% python3 -q
>>> import numpy as np
>>> from numpy import linalg as LA
>>> np.set_printoptions(suppress=True, linewidth=200)
>>> M = np.loadtxt("arr.csv", delimiter=",")
>>> M
array([[ 0.35, -2.08,  0.92,  1.98,  0.16, -0.7 ,  0.38,  0.1 , -1.11],
       [-1.62,  0.63, -0.87, -1.73,  0.35,  1.15, -0.6 , -2.41, -0.93],
       [-0.42, -0.86, -0.96, -1.14, -1.19,  0.22, -0.57, -1.61, -0.07],
       [ 0.61, -0.37, -0.58, -1.52, -0.06, -1.26,  0.48,  1.69,  0.61],
       [ 1.15, -1.  ,  0.68,  0.17, -0.55,  1.47, -1.03, -0.14, -0.51],
       [-1.59,  2.08, -1.61, -2.71,  0.28, -0.61, -0.83, -0.27,  0.02],
       [-0.28,  0.68,  0.44, -1.93,  1.45, -1.6 , -0.03,  3.24, -1.23],
       [ 0.87, -0.36,  0.13,  1.14,  0.23,  1.84, -0.5 ,  0.78,  0.33],
       [-1.49, -0.44, -1.3 , -0.71, -1.13, -1.29,  0.05, -1.47, -0.48],
       [ 0.33, -1.87,  0.27,  1.11, -1.27, -0.89,  0.  , -0.7 , -1.22],
       [ 0.33,  0.53,  1.34,  1.73,  0.49, -2.01,  0.72,  1.94,  0.65],
       [ 0.1 ,  1.61,  0.06, -0.48,  0.76, -0.45,  0.53,  1.6 ,  0.3 ],
       [-1.72,  1.61, -1.49, -2.31, -0.79,  1.28,  0.08, -3.07,  0.75],
       [ 0.12, -2.24,  0.87,  2.35,  0.58, -3.89,  1.21,  1.86, -0.71],
       [ 1.89, -1.3 ,  1.87,  2.32,  0.41,  0.78, -0.39,  1.54, -1.01],
       [-0.85,  0.41, -0.9 , -1.72, -2.42,  1.55, -0.46, -3.96,  0.59],
       [-0.52, -0.63, -0.64, -0.63, -0.3 ,  1.96, -1.1 , -1.4 , -0.66],
       [ 2.07, -1.46,  1.33,  1.86, -0.69,  3.74, -1.36, -0.66, -0.64],
       [ 1.2 ,  1.98,  0.9 , -1.02,  1.63,  2.13, -0.77,  2.53,  0.2 ],
       [-0.64, -0.66, -1.24, -1.73, -1.77, -1.18, -0.47, -1.6 ,  0.16],
       [-1.45,  0.43, -2.01, -2.01, -0.91, -0.85,  0.05, -2.01,  0.85],
       [-0.68,  0.91, -1.79, -1.68,  0.09,  0.01,  0.25, -0.24,  1.42],
       [ 0.6 , -2.65,  1.34,  0.48, -1.  , -0.63, -0.35, -0.67, -1.51],
       [-1.  ,  1.11, -0.74, -0.97,  0.02, -0.34, -0.53, -0.51,  0.01],
       [ 0.88,  0.68,  0.54,  1.11,  1.27,  0.52,  0.07,  1.89,  0.07],
       [-0.7 , -0.47, -0.55,  0.56,  0.22, -2.68,  1.14,  1.51, -0.34],
       [ 1.08, -0.59,  2.33,  3.01,  2.5 , -0.68,  1.01,  3.37, -1.35],
       [-0.13, -1.05,  0.58,  0.41,  0.82, -1.47,  0.73,  1.64, -1.04]])
>>> Uu, s = LA.svd(M)
Traceback (most recent call last):
  File "<python-input-5>", line 1, in <module>
    Uu, s = LA.svd(M)
    ^^^^^
ValueError: too many values to unpack (expected 2)
>>> Uu, s, Vh = LA.svd(M, full_matrices=False)
>>> np.round(Uu.T @ M @ Vh.T, 2) + 0
array([[14.46,  0.  ,  0.  ,  0.  ,  0.  ,  0.  ,  0.  ,  0.  ,  0.  ],
       [ 0.  ,  9.83,  0.  ,  0.  ,  0.  ,  0.  ,  0.  ,  0.  ,  0.  ],
       [ 0.  ,  0.  ,  8.66,  0.  ,  0.  ,  0.  ,  0.  ,  0.  ,  0.  ],
       [ 0.  ,  0.  ,  0.  ,  4.33,  0.  ,  0.  ,  0.  ,  0.  ,  0.  ],
       [ 0.  ,  0.  ,  0.  ,  0.  ,  3.59,  0.  ,  0.  ,  0.  ,  0.  ],
       [ 0.  ,  0.  ,  0.  ,  0.  ,  0.  ,  2.28,  0.  ,  0.  ,  0.  ],
       [ 0.  ,  0.  ,  0.  ,  0.  ,  0.  ,  0.  ,  1.67,  0.  ,  0.  ],
       [ 0.  ,  0.  ,  0.  ,  0.  ,  0.  ,  0.  ,  0.  ,  1.08,  0.  ],
       [ 0.  ,  0.  ,  0.  ,  0.  ,  0.  ,  0.  ,  0.  ,  0.  ,  0.67]])
>>> np.round(np.cumsum(s ** 2) / np.sum(s ** 2), 2)
array([0.5 , 0.72, 0.9 , 0.95, 0.98, 0.99, 1.  , 1.  , 1.  ])
>>> np.round(np.abs(Vh[0]), 2)
array([0.28, 0.2 , 0.37, 0.5 , 0.26, 0.19, 0.12, 0.6 , 0.14])
>>> np.round(Uu.T @ Uu, 2) + 0
array([[1., 0., 0., 0., 0., 0., 0., 0., 0.],
       [0., 1., 0., 0., 0., 0., 0., 0., 0.],
       [0., 0., 1., 0., 0., 0., 0., 0., 0.],
       [0., 0., 0., 1., 0., 0., 0., 0., 0.],
       [0., 0., 0., 0., 1., 0., 0., 0., 0.],
       [0., 0., 0., 0., 0., 1., 0., 0., 0.],
       [0., 0., 0., 0., 0., 0., 1., 0., 0.],
       [0., 0., 0., 0., 0., 0., 0., 1., 0.],
       [0., 0., 0., 0., 0., 0., 0., 0., 1.]])
>>> s.round(2)
array([14.46,  9.83,  8.66,  4.33,  3.59,  2.28,  1.67,  1.08,  0.67])
